% ipython --no-banner

In [1]: import numpy as np

In [2]: import numpy.linalg as la

In [3]: np.set_printoptions(suppress=True, linewidth=120)

In [4]: u = np.array([0, 2, -4, 1, 2]) + 0.5

In [5]: W0 = np.outer(u, u) / (u @ u)

In [6]: W0.round(3)
Out[6]: 
array([[ 0.009,  0.046, -0.064,  0.028,  0.046],
       [ 0.046,  0.229, -0.321,  0.138,  0.229],
       [-0.064, -0.321,  0.45 , -0.193, -0.321],
       [ 0.028,  0.138, -0.193,  0.083,  0.138],
       [ 0.046,  0.229, -0.321,  0.138,  0.229]])

In [7]: rank = la.matrix_rank(W0)

In [8]: rank
Out[8]: np.int64(1)

In [9]: N = la.svd(W0)[2][rank:].T

In [10]: np.allclose(W0 @ N, 0)
Out[10]: True

In [11]: np.round(N @ N.T, 3)
Out[11]: 
array([[ 0.991, -0.046,  0.064, -0.028, -0.046],
       [-0.046,  0.771,  0.321, -0.138, -0.229],
       [ 0.064,  0.321,  0.55 ,  0.193,  0.321],
       [-0.028, -0.138,  0.193,  0.917, -0.138],
       [-0.046, -0.229,  0.321, -0.138,  0.771]])

In [12]: np.round(W0 @ N, 3) + 0
Out[12]: 
array([[0., 0., 0., 0.],
       [0., 0., 0., 0.],
       [0., 0., 0., 0.],
       [0., 0., 0., 0.],
       [0., 0., 0., 0.]])

In [13]: rng = np.random.default_rng(12151)

In [14]: M2 = W0 + rng.integers(-2, 3, (5, 1)) @ rng.integers(-2, 3, (1, 5))

In [15]: M2.round(3)
Out[15]: 
array([[ 0.009,  2.046, -0.064, -1.972,  4.046],
       [ 0.046,  0.229, -0.321,  0.138,  0.229],
       [-0.064,  1.679,  0.45 , -2.193,  3.679],
       [ 0.028,  0.138, -0.193,  0.083,  0.138],
       [ 0.046,  1.229, -0.321, -0.862,  2.229]])

In [16]: np.round(la.svd(M2 - W0, compute_uv=False), 3) + 0
Out[16]: array([7.348, 0.   , 0.   , 0.   , 0.   ])

In [17]: la.matrix_rank(M2 - W0, tol=1e-8)
Out[17]: np.int64(1)

In [18]: M2 - W0
Out[18]: 
array([[ 0.,  2.,  0., -2.,  4.],
       [ 0.,  0.,  0.,  0.,  0.],
       [ 0.,  2.,  0., -2.,  4.],
       [ 0.,  0.,  0.,  0.,  0.],
       [ 0.,  1.,  0., -1.,  2.]])

In [19]: U, sig, Vt = la.svd(M2)

In [20]: evecs = Vt[:(sig > 1e-8).sum()]

In [21]: x0 = M2[0] + -3 * M2[2] + rng.integers(2) * np.eye(5)[3]

In [22]: x0.round(3)
Out[22]: array([ 0.202, -2.991, -1.413,  4.606, -6.991])

In [23]: round(la.norm(x0 - evecs.T @ evecs @ x0), 3)
Out[23]: np.float64(0.0)

In [24]: la.matrix_rank(np.vstack([M2, x0]))
Out[24]: np.int64(2)

In [25]: x0 = np.array([-2, -1, -1, 0, 3])

In [26]: np.trace(W0)
Out[26]: np.float64(1.0)

In [27]: np.round(la.eigvalsh(2 * W0 - np.eye(5)), 3)
Out[27]: array([-1., -1., -1., -1.,  1.])

In [28]: np.round(W0 @ x0, 3)
Out[28]: array([ 0.138,  0.688, -0.963,  0.413,  0.688])

In [29]: X = np.array([[15.0, 4.0, 6.0, -4.0],
    ...:     [-4.0, 1.0, -2.0, 2.0],
    ...:     [-28.0, -8.0, -11.0, 8.0],
    ...:     [-4.0, 0.0, -2.0, 3.0]])

In [30]: labels = rng.permutation(4)

In [31]: labels
Out[31]: array([2, 0, 3, 1])

In [32]: M2 = X[labels][:, labels]

In [33]: M2
Out[33]: 
array([[-11., -28.,   8.,  -8.],
       [  6.,  15.,  -4.,   4.],
       [ -2.,  -4.,   3.,   0.],
       [ -2.,  -4.,   2.,   1.]])

In [34]: np.diag(M2)
Out[34]: array([-11.,  15.,   3.,   1.])

In [35]: labels = rng.permutation(4)

In [36]: M2 = X[:, labels] * rng.choice([-1, 1], 4)

In [37]: M2
Out[37]: 
array([[-15.,   6.,  -4.,   4.],
       [  4.,  -2.,   2.,   1.],
       [ 28., -11.,   8.,  -8.],
       [  4.,  -2.,   3.,   0.]])

In [38]: U, _, Vt = la.svd(X.T @ M2)

In [39]: np.round(la.lstsq(X, M2)[0], 3) + 0
Out[39]: 
array([[-1.,  0.,  0.,  0.],
       [ 0.,  0.,  0.,  1.],
       [ 0.,  1.,  0.,  0.],
       [ 0.,  0.,  1.,  0.]])

In [40]: np.round(U @ Vt, 3) + 0
Out[40]: 
array([[-1.,  0.,  0.,  0.],
       [ 0.,  0.,  0.,  1.],
       [ 0.,  1.,  0.,  0.],
       [ 0.,  0.,  1.,  0.]])

In [41]: w, evecs = la.eig(X)

In [42]: w.round(3)
Out[42]: array([3., 1., 1., 3.])

In [43]: np.round(np.sort(la.eigvals(la.inv(X))), 3)
Out[43]: array([0.333, 0.333, 1.   , 1.   ])

In [44]: J = np.loadtxt("data.csv", delimiter=",")

In [45]: J
Out[45]: 
array([[ 0.5, -0.2,  1.1, -1.8],
       [-0.7,  1. ,  0.1,  0.1],
       [ 2.2,  0.5,  0. ,  0. ],
       [-0.2,  0. , -0.7, -0.2],
       [ 1. ,  2.3, -0.9, -0.3],
       [ 0. ,  1.8,  0.3, -0.8],
       [-0.7,  0. ,  0.9,  0. ],
       [ 0.9,  0.9, -0.9, -0.7],
       [-0.9, -0.3, -1.2, -1.2],
       [-2.4, -2.1, -0.3,  1.4],
       [-0.2,  0.6,  1.5, -0.2],
       [ 2. , -0.1, -0.7, -1. ],
       [ 0.5,  0.3,  0.2, -0.5],
       [ 0.5, -0.5, -1.8, -0.2],
       [ 1. ,  3. , -5. , 13. ],
       [-2. ,  0. ,  0.3,  0.2],
       [ 0.8,  0.2,  0. , -0.7]])

In [46]: labels = rng.permutation(4)

In [47]: M2 = J[:, labels] * rng.choice([-1, 1], 4)

In [48]: M2
Out[48]: 
array([[-1.1, -0.5, -1.8,  0.2],
       [-0.1,  0.7,  0.1, -1. ],
       [-0. , -2.2,  0. , -0.5],
       [ 0.7,  0.2, -0.2, -0. ],
       [ 0.9, -1. , -0.3, -2.3],
       [-0.3, -0. , -0.8, -1.8],
       [-0.9,  0.7,  0. , -0. ],
       [ 0.9, -0.9, -0.7, -0.9],
       [ 1.2,  0.9, -1.2,  0.3],
       [ 0.3,  2.4,  1.4,  2.1],
       [-1.5,  0.2, -0.2, -0.6],
       [ 0.7, -2. , -1. ,  0.1],
       [-0.2, -0.5, -0.5, -0.3],
       [ 1.8, -0.5, -0.2,  0.5],
       [ 5. , -1. , 13. , -3. ],
       [-0.3,  2. ,  0.2, -0. ],
       [-0. , -0.8, -0.7, -0.2]])

In [49]: U, _, Vt = la.svd(J.T @ M2)

In [50]: np.round(U @ Vt, 3) + 0
Out[50]: 
array([[ 0., -1.,  0.,  0.],
       [ 0.,  0.,  0., -1.],
       [-1.,  0.,  0.,  0.],
       [ 0.,  0.,  1.,  0.]])

In [51]: np.round(la.lstsq(J, M2)[0], 3) + 0
Out[51]: 
array([[ 0., -1.,  0.,  0.],
       [ 0.,  0.,  0., -1.],
       [-1.,  0.,  0.,  0.],
       [ 0.,  0.,  1.,  0.]])

In [52]: labels
Out[52]: array([2, 0, 3, 1])

In [53]: la.norm(M2, axis=1).argmax()
Out[53]: np.int64(14)

In [54]: round(float(la.norm(M2[0], 1)), 3), np.round(la.norm(M2[0], np.inf), 3)
Out[54]: (3.6, np.float64(1.8))

In [55]: np.round(la.norm(M2) ** 2 / la.norm(M2, 2) ** 2, 3)
Out[55]: np.float64(1.254)

In [56]: M2 = np.c_[J[:, :1] @ np.array([[1]]), np.array([-1, 2, -3, 0, -1, -3, 1, 2, 3, -2, 2, -3, 2, 2, 3, 2, 1])]

In [57]: M2
Out[57]: 
array([[ 0.5, -1. ],
       [-0.7,  2. ],
       [ 2.2, -3. ],
       [-0.2,  0. ],
       [ 1. , -1. ],
       [ 0. , -3. ],
       [-0.7,  1. ],
       [ 0.9,  2. ],
       [-0.9,  3. ],
       [-2.4, -2. ],
       [-0.2,  2. ],
       [ 2. , -3. ],
       [ 0.5,  2. ],
       [ 0.5,  2. ],
       [ 1. ,  3. ],
       [-2. ,  2. ],
       [ 0.8,  1. ]])

In [58]: la.matrix_rank(np.c_[J, M2])
Out[58]: np.int64(5)

In [59]: np.round(la.norm(M2 - J @ la.lstsq(J, M2)[0], axis=0), 3) + 0
Out[59]: array([0.   , 7.504])

In [60]: np.round(la.norm(la.qr(J)[0].T @ M2, axis=0) ** 2 / ((M2 ** 2).sum(axis=0) + 1e-12), 3)
Out[60]: array([1.   , 0.269])

In [61]: proj = J @ la.solve(J.T @ J, J.T)

In [62]: np.round(np.trace(proj), 3)
Out[62]: np.float64(4.0)

In [63]: np.round(la.eigvalsh(proj), 3) + 0
Out[63]: array([0., 0., 0., 0., 0., 0., 0., 0., 0., 0., 0., 0., 0., 1., 1., 1., 1.])

In [64]: np.round(proj @ J[:, 1], 3) + 0
Out[64]: array([-0.2,  1. ,  0.5,  0. ,  2.3,  1.8,  0. ,  0.9, -0.3, -2.1,  0.6, -0.1,  0.3, -0.5,  3. ,  0. ,  0.2])

In [65]: np.allclose(proj @ proj, proj)
Out[65]: True

In [66]: m1 = np.array([[-1.0, 0.4, 1.0, -0.1, 0.2, 0.7], [1.6, 0.6, 0.5, -0.3, -1.6, -0.2]])

In [67]: m1
Out[67]: 
array([[-1. ,  0.4,  1. , -0.1,  0.2,  0.7],
       [ 1.6,  0.6,  0.5, -0.3, -1.6, -0.2]])

In [68]: u, g = J[7], J[8]

In [69]: np.round(u @ g, 3)
Out[69]: np.float64(0.84)

In [70]: p = (u @ g) / (u @ u) * u

In [71]: np.outer(u, g)
Out[71]: 
array([[-0.81, -0.27, -1.08, -1.08],
       [-0.81, -0.27, -1.08, -1.08],
       [ 0.81,  0.27,  1.08,  1.08],
       [ 0.63,  0.21,  0.84,  0.84]])

In [72]: np.round(g - p, 3)
Out[72]: array([-1.159, -0.559, -0.941, -0.999])

In [73]: round(float((g - p) @ u), 3)
Out[73]: -0.0

In [74]: p.round(3)
Out[74]: array([ 0.259,  0.259, -0.259, -0.201])

In [75]: x0 = np.array([-3, 5, -9, 5, -8, -8])

In [76]: a = np.maximum(m1 @ x0, 0)

In [77]: np.round(m1.T @ a, 3)
Out[77]: array([ 10.56,   3.96,   3.3 ,  -1.98, -10.56,  -1.32])

In [78]: a
Out[78]: array([0. , 6.6])

In [79]: x0 = np.array([-2, 0, 2, 2, 2, -2])

In [80]: np.round(np.einsum("ij,j->i", m1, x0), 3)
Out[80]: array([ 2.8, -5.6])

In [81]: np.sign((m1 @ x0).round(6))
Out[81]: array([ 1., -1.])

In [82]: np.round((m1 * x0).sum(axis=1), 3)
Out[82]: array([ 2.8, -5.6])

In [83]: M2 = m1 / np.sqrt((m1 ** 2).mean(axis=1, keepdims=True))

In [84]: np.round(la.norm(M2, axis=1), 3)
Out[84]: array([2.449, 2.449])

In [85]: la.matrix_rank(m1 - m1.mean(axis=1, keepdims=True))
Out[85]: np.int64(2)

In [86]: np.round(m1.sum(axis=1), 3)
Out[86]: array([1.2, 0.6])

In [87]: np.count_nonzero(m1)
Out[87]: np.int64(12)

In [88]: m1[:, 6]
IndexError: index 6 is out of bounds for axis 1 with size 6


In [89]: np.round(m1.mean(axis=0), 3)
Out[89]: array([ 0.3 ,  0.5 ,  0.75, -0.2 , -0.7 ,  0.25])

In [90]: np.abs(m1).max()
Out[90]: np.float64(1.6)

In [91]: F = np.load("sample2.npy")

In [92]: F
Out[92]: 
array([[ 1.1,  0.6, -2.2,  0.5, -0.5],
       [-0.1, -0.3, -0.3, -0.4, -0.9],
       [ 0.7,  1.3, -0.5,  0.7,  1.5]])

In [93]: Ac = J - J.mean(axis=0)

In [94]: evecs = la.svd(Ac)[2][:1]

In [95]: M2 = Ac - Ac @ evecs.T @ evecs

In [96]: np.round(np.cov(Ac @ evecs.T, rowvar=False), 3)
Out[96]: np.float64(12.815)

In [97]: np.round((Ac @ evecs.T).std(axis=0), 3)
Out[97]: array([3.473])

In [98]: la.norm(M2, axis=1).round(6).argmax()
Out[98]: np.int64(9)

In [99]: u, g = m1[0], m1[1]

In [100]: u @ u
Out[100]: np.float64(2.7)

In [101]: u @ g
Out[101]: np.float64(-1.29)

In [102]: p = (u @ g) / (u @ u) * u

In [103]: la.matrix_rank(np.outer(u, g))
Out[103]: np.int64(1)

In [104]: (g - p) @ u
Out[104]: np.float64(0.0)

In [105]: U, sig, Vt = la.svd(X)

In [106]: sig.round(3)
Out[106]: array([37.012,  3.02 ,  0.993,  0.081])

In [107]: M2 = U[:, :1] @ np.diag(sig[:1]) @ Vt[:1]

In [108]: la.matrix_rank(X, rtol=0.05)
Out[108]: np.int64(2)

In [109]: la.matrix_rank(M2)
Out[109]: np.int64(1)

In [110]: round(la.norm(X - M2, 2), 3), round(float(sig[1]), 3)
Out[110]: (np.float64(3.02), 3.02)

In [111]: round(np.abs(X - M2).max(), 3)
Out[111]: np.float64(2.044)

In [112]: x0 = np.array([-1, 2, -2, 3, -2])

In [113]: np.round(F * x0, 3)
Out[113]: 
array([[-1.1,  1.2,  4.4,  1.5,  1. ],
       [ 0.1, -0.6,  0.6, -1.2,  1.8],
       [-0.7,  2.6,  1. ,  2.1, -3. ]])

In [114]: F @ np.eye(5)[3]
Out[114]: array([ 0.5, -0.4,  0.7])

In [115]: (F @ x0).argmax()
Out[115]: np.int64(0)

In [116]: np.sign((F @ x0).round(6))
Out[116]: array([1., 1., 1.])

In [117]: np.round(np.einsum("ij,j->i", F, x0), 3)
Out[117]: array([7. , 0.7, 2. ])

In [118]: F @ np.ones(5)
Out[118]: array([-0.5, -2. ,  3.7])

In [119]: np.round(F @ x0, 3)
Out[119]: array([7. , 0.7, 2. ])

In [120]: M2 = F / la.norm(F, axis=1, keepdims=True)

In [121]: G = M2 @ M2.T

In [122]: round(float(np.degrees(np.arccos(np.clip(G[2, 1], -1, 1)))), 3)
Out[122]: 142.39

In [123]: G[2].round(3)
Out[123]: array([ 0.376, -0.792,  1.   ])

In [124]: (np.abs(G) > 0.9).astype(int)
Out[124]: 
array([[1, 0, 0],
       [0, 1, 0],
       [0, 0, 1]])

In [125]: G.round(3)
Out[125]: 
array([[ 1.   ,  0.219,  0.376],
       [ 0.219,  1.   , -0.792],
       [ 0.376, -0.792,  1.   ]])

In [126]: np.argwhere(np.triu(np.abs(G) > 0.95, 1))
Out[126]: array([], shape=(0, 2), dtype=int64)

In [127]: A = np.loadtxt("block8.csv", delimiter=",")

In [128]: A
Out[128]: 
array([[0., 0., 0., 0., 0., 0., 0.],
       [0., 0., 0., 1., 0., 1., 1.],
       [0., 0., 0., 0., 1., 0., 0.],
       [0., 1., 0., 0., 0., 1., 1.],
       [0., 0., 1., 0., 0., 0., 0.],
       [0., 1., 0., 1., 0., 0., 1.],
       [0., 1., 0., 1., 0., 1., 0.]])

In [129]: U, sig, Vt = la.svd(W0)

In [130]: np.argmax(sig[:-1] / (sig[1:] + 1e-6)) + 1
Out[130]: np.int64(1)

In [131]: sig.round(3) + 0
Out[131]: array([1., 0., 0., 0., 0.])

In [132]: M2 = U[:, :1] @ np.diag(sig[:1]) @ Vt[:1]

In [133]: round(float(la.norm(W0 - M2) / la.norm(W0)), 3)
Out[133]: 0.0

In [134]: la.matrix_rank(W0, rtol=0.05)
Out[134]: np.int64(1)

In [135]: np.round(np.abs(W0 - M2).max(), 3)
Out[135]: np.float64(0.0)

In [136]: la.matrix_rank(M2)
Out[136]: np.int64(1)

In [137]: feats = np.load("m.npy")

In [138]: feats
Out[138]: 
array([[ 27,   5,  -1],
       [  3, -20,  -2],
       [ -5,  -3,   1]])

In [139]: x0 = np.array([-1, 1, 3])

In [140]: rhs = feats @ x0

In [141]: rhs
Out[141]: array([-25, -29,   5])

In [142]: np.round(la.solve(feats, rhs + feats[:, 2]), 3)
Out[142]: array([-1.,  1.,  4.])

In [143]: np.round(la.solve(feats, -3 * rhs), 3)
Out[143]: array([ 3., -3., -9.])

In [144]: np.round(la.solve(feats, feats[:, 0]), 3) + 0
Out[144]: array([1., 0., 0.])

In [145]: np.round(la.solve(feats.T, feats[2]), 3) + 0
Out[145]: array([0., 0., 1.])

In [146]: E = np.load("arr.npy")

In [147]: E
Out[147]: 
array([[-4,  2,  2, -5, -2],
       [ 0,  4, -5, -4, -2],
       [ 0,  0,  0,  3,  2],
       [ 0,  0,  0,  3,  2],
       [ 0,  0,  0,  0,  2]])

In [148]: u, g = E[2], E[3]

In [149]: u @ u
Out[149]: np.int64(13)

In [150]: p = (u @ g) / (u @ u) * u

In [151]: np.outer(u, g)
Out[151]: 
array([[0, 0, 0, 0, 0],
       [0, 0, 0, 0, 0],
       [0, 0, 0, 0, 0],
       [0, 0, 0, 9, 6],
       [0, 0, 0, 6, 4]])

In [152]: p
Out[152]: array([0., 0., 0., 3., 2.])

In [153]: la.matrix_rank(np.outer(u, g))
Out[153]: np.int64(1)

In [154]: round(float(la.norm(u + g) ** 2 + la.norm(u - g) ** 2), 3)
Out[154]: 52.0
